$ python -q
>>> import numpy as np
>>> from numpy import linalg as LA
>>> np.set_printoptions(precision=2, suppress=True, linewidth=140, legacy="1.25")
>>> tidy = lambda a: np.round(a, 2) + 0
>>> J = np.load("data.npy")
>>> J
array([[ 3,  3,  3,  3,  3],
       [ 3,  6,  6,  6,  6],
       [ 3,  6,  9,  9,  9],
       [ 3,  6,  9, 12, 12],
       [ 3,  6,  9, 12, 15]])
>>> # symmetric, so the eigenvalues are real
>>> ev, V = LA.eig(J)
>>> tidy(J @ V[:, 0] - ev[0] * V[:, 0])
array([0., 0., 0., 0., 0.])
>>> tidy(np.prod(ev))
243.0
>>> tidy(ev)
array([37.03,  4.35,  1.75,  1.06,  0.81])
>>> X = np.load("x.npy")
>>> tidy(X)
array([[ 1.  ,  0.  ,  0.  ],
       [ 0.  ,  0.71,  0.71],
       [ 0.  , -0.71,  0.71]])
>>> tidy(np.abs(LA.eigvals(X)).max())
1.0
>>> tidy((X + X.T) / 2)
array([[1.  , 0.  , 0.  ],
       [0.  , 0.71, 0.  ],
       [0.  , 0.  , 0.71]])
>>> tidy(LA.det(X))
1.0
>>> tidy(np.sort(np.abs(LA.eigvals(X))))
array([1., 1., 1.])
>>> rng = np.random.default_rng(70935)
>>> labels = rng.permutation(3)
>>> labels
array([1, 2, 0])
>>> out = X[labels][:, labels]
>>> tidy(np.trace(out))
2.41
>>> tidy(out)
array([[ 0.71,  0.71,  0.  ],
       [-0.71,  0.71,  0.  ],
       [ 0.  ,  0.  ,  1.  ]])
>>> tidy(LA.det(out)), tidy(LA.det(X[labels]))
(1.0, 1.0)
>>> np.allclose(out, X)
False
>>> tidy(LA.eigvals(out).sum().real)
2.41
>>> m1 = np.loadtxt("block0.csv", delimiter=",")
>>> tidy(m1)
array([[ 0.5 ,  0.  , -0.87,  0.  ,  0.  ],
       [ 0.  ,  1.  ,  0.  ,  0.  ,  0.  ],
       [ 0.87,  0.  ,  0.5 ,  0.  ,  0.  ],
       [ 0.  ,  0.  ,  0.  ,  1.  ,  0.  ],
       [ 0.  ,  0.  ,  0.  ,  0.  ,  1.  ]])
>>> np.allclose(m1 @ m1.T, m1.T @ m1)
True
>>> tidy((m1 - m1.T) / 2)
array([[ 0.  ,  0.  , -0.87,  0.  ,  0.  ],
       [ 0.  ,  0.  ,  0.  ,  0.  ,  0.  ],
       [ 0.87,  0.  ,  0.  ,  0.  ,  0.  ],
       [ 0.  ,  0.  ,  0.  ,  0.  ,  0.  ],
       [ 0.  ,  0.  ,  0.  ,  0.  ,  0.  ]])
>>> x0 = np.array([2, 0, 2, 1, 1])
>>> [p for p in range(1, 25) if np.allclose(LA.matrix_power(m1, p), np.eye(5))]
[6, 12, 18, 24]
>>> tidy(np.sort(np.abs(np.degrees(np.angle(LA.eigvals(m1))))))
array([ 0.,  0.,  0., 60., 60.])
>>> 5 - LA.matrix_rank(m1 - np.eye(5), tol=1e-8)
3
>>> tidy(np.abs(LA.eigvals(m1)))
array([1., 1., 1., 1., 1.])
>>> labels = rng.permutation(5)
>>> labels
array([0, 4, 2, 3, 1])
>>> out = m1[labels][:, labels]
>>> np.allclose(out, m1)
True
>>> tidy(LA.det(out)), tidy(LA.det(m1[labels]))
(1.0, -1.0)
>>> tidy(out)
array([[ 0.5 ,  0.  , -0.87,  0.  ,  0.  ],
       [ 0.  ,  1.  ,  0.  ,  0.  ,  0.  ],
       [ 0.87,  0.  ,  0.5 ,  0.  ,  0.  ],
       [ 0.  ,  0.  ,  0.  ,  1.  ,  0.  ],
       [ 0.  ,  0.  ,  0.  ,  0.  ,  1.  ]])
>>> mat = np.load("a.npy")
>>> mat
array([[  5.73,  11.09,  14.7 ,  -6.73,  10.65],
       [ -5.21,  -1.67,  17.73,  51.8 ,   3.35],
       [ -5.41,  18.02,   5.45,  10.99,  -3.99],
       [ -9.7 ,   9.91,  -3.99,  -1.87,  -4.25],
       [-11.62,   4.73,  20.87,   8.82,  15.93],
       [ 19.78,   9.96,  30.2 ,  18.25, -46.02],
       [ -0.19,  15.4 , -23.75,  14.89, -15.06],
       [ 13.93, -25.2 ,  16.6 ,  20.92, -31.27],
       [  0.16,   3.21,  11.71,   4.36,  -0.07],
       [ 11.9 , -11.41,  14.43,  12.7 ,  13.15],
       [-11.87, -14.11, -21.  ,  -6.72,  33.99],
       [ 17.94, -34.65,  -6.96,  19.88,   2.31],
       [  4.4 ,  12.79,  12.34,  17.76,  52.38],
       [ -3.02,   1.1 ,  -1.94, -15.1 , -17.49],
       [ -9.89,  14.85, -15.95,  -4.34, -23.2 ],
       [-13.28, -21.69, -11.74,   8.45, -13.87],
       [-21.36,  -9.18, -31.84, -21.45, -18.07],
       [  9.95,   6.51,  -8.8 ,   5.57, -32.93],
       [-16.47,  -8.85,   8.95,  -3.5 ,  14.65],
       [ -4.  ,   8.97, -35.25,  -1.19, -31.47],
       [ -9.62,   4.55, -21.64,   5.99,  10.5 ],
       [  3.84,   4.87,   5.91, -25.29,  17.77],
       [  8.38, -21.01,  24.53, -16.14,  44.52],
       [-28.31,   9.55,   3.85,  -2.01,   0.55],
       [  2.35, -27.01,   7.81,  21.83,  15.11],
       [ 12.23, -10.88,  -3.42,  -6.54, -29.92],
       [  9.31,  -5.49, -17.23,  13.46,   2.41],
       [-10.06,  24.46, -26.2 ,  -7.41, -11.96],
       [ -6.05,  24.85,  13.99, -12.4 ,  -0.34],
       [-13.93, -26.86,  10.66,  -8.21,  31.13],
       [ 18.27,  -6.86,  13.07,  -7.45,  13.87]])
>>> proj = mat @ LA.solve(mat.T @ mat, mat.T)
>>> tidy(np.trace(proj))
5.0
>>> tidy(LA.eigvalsh(proj))
array([0., 0., 0., 0., 0., 0., 0., 0., 0., 0., 0., 0., 0., 0., 0., 0., 0., 0., 0., 0., 0., 0., 0., 0., 0., 0., 1., 1., 1., 1., 1.])
>>> cen = mat - mat.mean(axis=0)
>>> left, s, Vt = LA.svd(cen, full_matrices=False)
>>> LA.matrix_rank(cen)
5
>>> np.searchsorted(np.cumsum(s ** 2) / (s ** 2).sum(), 0.9) + 1
4
>>> (np.sign(left[:, 0]) == np.sign(left[0, 0])).astype(int)
array([1, 1, 0, 0, 1, 0, 0, 0, 1, 1, 1, 1, 1, 0, 0, 0, 0, 0, 1, 0, 0, 1, 1, 0, 1, 0, 0, 0, 0, 1, 1])
>>> tidy(np.abs(Vt[-1]))
array([0.86, 0.25, 0.38, 0.03, 0.21])
>>> out = np.c_[mat[:, :2] @ np.array([[1, 2], [3, 3]]), np.array([1, 0, 0, 2, 2, 0, 2, 1, 2, 1, 1, 1, 0, 2, 1, 2, 1, 2, 1, 2, 1, 0, 2, 1, 2, 2, 2, 1, 0, 2, 0])]
>>> tidy(out)
array([[  39.  ,   44.73,    1.  ],
       [ -10.22,  -15.43,    0.  ],
       [  48.65,   43.24,    0.  ],
       [  20.03,   10.33,    2.  ],
       [   2.57,   -9.05,    2.  ],
       [  49.66,   69.44,    0.  ],
       [  46.01,   45.82,    2.  ],
       [ -61.67,  -47.74,    1.  ],
       [   9.79,    9.95,    2.  ],
       [ -22.33,  -10.43,    1.  ],
       [ -54.2 ,  -66.07,    1.  ],
       [ -86.01,  -68.07,    1.  ],
       [  42.77,   47.17,    0.  ],
       [   0.28,   -2.74,    2.  ],
       [  34.66,   24.77,    1.  ],
       [ -78.35,  -91.63,    2.  ],
       [ -48.9 ,  -70.26,    1.  ],
       [  29.48,   39.43,    2.  ],
       [ -43.02,  -59.49,    1.  ],
       [  22.91,   18.91,    2.  ],
       [   4.03,   -5.59,    1.  ],
       [  18.45,   22.29,    0.  ],
       [ -54.65,  -46.27,    2.  ],
       [   0.34,  -27.97,    1.  ],
       [ -78.68,  -76.33,    2.  ],
       [ -20.41,   -8.18,    2.  ],
       [  -7.16,    2.15,    2.  ],
       [  63.32,   53.26,    1.  ],
       [  68.5 ,   62.45,    0.  ],
       [ -94.51, -108.44,    2.  ],
       [  -2.31,   15.96,    0.  ]])
>>> LA.matrix_rank(out)
3
>>> tidy(LA.norm(out - mat @ LA.lstsq(mat, out)[0], axis=0))
array([0.  , 0.  , 7.33])
>>> tidy(LA.lstsq(mat, out[:, 0])[0])
array([1., 3., 0., 0., 0.])
>>> x0 = np.array([-6, -9, 8])
>>> rhs = out @ x0
>>> tidy(LA.lstsq(out, rhs)[0])
array([-6., -9.,  8.])
>>> tidy(LA.solve(out.T @ out, out.T @ rhs))
array([-6., -9.,  8.])
>>> rhs = rhs + 0.3 * rng.normal(size=31)
>>> tidy(rhs)
array([-628.81,  200.43, -680.92, -197.83,   82.02, -922.79, -672.93,  807.55, -132.05,  236.01,  927.92, 1136.74, -681.32,   39.34,
       -422.75, 1310.27,  933.5 , -515.14,  802.2 , -291.89,   33.99, -311.  ,  760.61,  257.75, 1175.11,  212.47,   39.4 , -851.54,
       -973.48, 1559.05, -129.4 ])
>>> c, *_ = LA.lstsq(out, rhs)
>>> tidy(LA.norm(rhs - out @ c))
1.69
>>> C = mat[[28, 17]].astype(float)
>>> for _ in range(4):
...     labels = LA.norm(mat[:, None] - C, axis=-1).argmin(axis=1)
...     C = np.array([mat[labels == j].mean(axis=0) for j in range(2)])
... 
>>> labels
array([0, 1, 1, 1, 0, 1, 1, 1, 0, 0, 0, 1, 0, 1, 1, 1, 1, 1, 0, 1, 1, 0, 0, 0, 0, 1, 1, 1, 0, 0, 0])
>>> tidy(C[1] - C[0])
array([  1.87,   3.51, -18.29,   8.25, -34.16])
>>> np.abs(C[1] - C[0]).argmax()
4
>>> F = np.triu(rng.random((6, 6)) < 0.4, 1).astype(int)
>>> F = F + F.T
>>> F
array([[0, 0, 1, 0, 1, 0],
       [0, 0, 1, 1, 0, 1],
       [1, 1, 0, 1, 0, 0],
       [0, 1, 1, 0, 1, 0],
       [1, 0, 0, 1, 0, 0],
       [0, 1, 0, 0, 0, 0]])
>>> # null space of dimension 2
>>> labels = rng.permutation(6)
>>> labels
array([2, 3, 4, 1, 0, 5])
>>> out = F[labels][:, labels]
>>> out
array([[0, 1, 0, 1, 1, 0],
       [1, 0, 1, 1, 0, 0],
       [0, 1, 0, 0, 1, 0],
       [1, 1, 0, 0, 0, 1],
       [1, 0, 1, 0, 0, 0],
       [0, 0, 0, 1, 0, 0]])
>>> tidy(LA.det(out)), tidy(LA.det(F[labels]))
(0.0, 0.0)
>>> np.allclose(out, F)
False
>>> x0 = np.array([3, 3, 2, 0, 2, 3])
>>> F @ np.eye(6)[3]
array([0., 1., 1., 0., 1., 0.])
>>> (F @ x0).argmax()
3
>>> np.sign((F @ x0).round(6))
array([1, 1, 1, 1, 1, 1])
>>> (F * x0).sum(axis=1)
array([4, 5, 6, 7, 3, 3])
>>> np.einsum("ij,j->i", F, x0)
array([4, 5, 6, 7, 3, 3])
>>> F @ (2 * x0)
array([ 8, 10, 12, 14,  6,  6])
>>> x0 = np.ones(5)
>>> for _ in range(4):
...     x0 = J @ x0
...     x0 /= LA.norm(x0)
...     print(round(x0 @ J @ x0, 2))
... 
36.98
37.03
37.03
37.03
>>> tidy(x0)
array([0.17, 0.33, 0.46, 0.55, 0.6 ])
>>> tidy(LA.eigvalsh(J)[-1])
37.03
>>> ev, V = LA.eigh(F)
>>> tidy(LA.eigvalsh(F @ F))
array([0.  , 0.  , 1.  , 2.44, 4.  , 6.56])
>>> tidy(V.T @ F @ V)
array([[-2.  ,  0.  ,  0.  ,  0.  ,  0.  ,  0.  ],
       [ 0.  , -1.56,  0.  ,  0.  ,  0.  ,  0.  ],
       [ 0.  ,  0.  ,  0.  ,  0.  ,  0.  ,  0.  ],
       [ 0.  ,  0.  ,  0.  ,  0.  ,  0.  ,  0.  ],
       [ 0.  ,  0.  ,  0.  ,  0.  ,  1.  ,  0.  ],
       [ 0.  ,  0.  ,  0.  ,  0.  ,  0.  ,  2.56]])
>>> tidy(V.T @ V)
array([[1., 0., 0., 0., 0., 0.],
       [0., 1., 0., 0., 0., 0.],
       [0., 0., 1., 0., 0., 0.],
       [0., 0., 0., 1., 0., 0.],
       [0., 0., 0., 0., 1., 0.],
       [0., 0., 0., 0., 0., 1.]])
>>> tidy(LA.svd(F, compute_uv=False))
array([2.56, 2.  , 1.56, 1.  , 0.  , 0.  ])
>>> np.abs(V[:, -1]).round(6).argmax()
2
>>> (ev > 1e-8).sum(), (ev < -1e-8).sum()
(2, 2)
>>> tidy(V @ np.diag(ev) @ V.T)
array([[0., 0., 1., 0., 1., 0.],
       [0., 0., 1., 1., 0., 1.],
       [1., 1., 0., 1., 0., 0.],
       [0., 1., 1., 0., 1., 0.],
       [1., 0., 0., 1., 0., 0.],
       [0., 1., 0., 0., 0., 0.]])
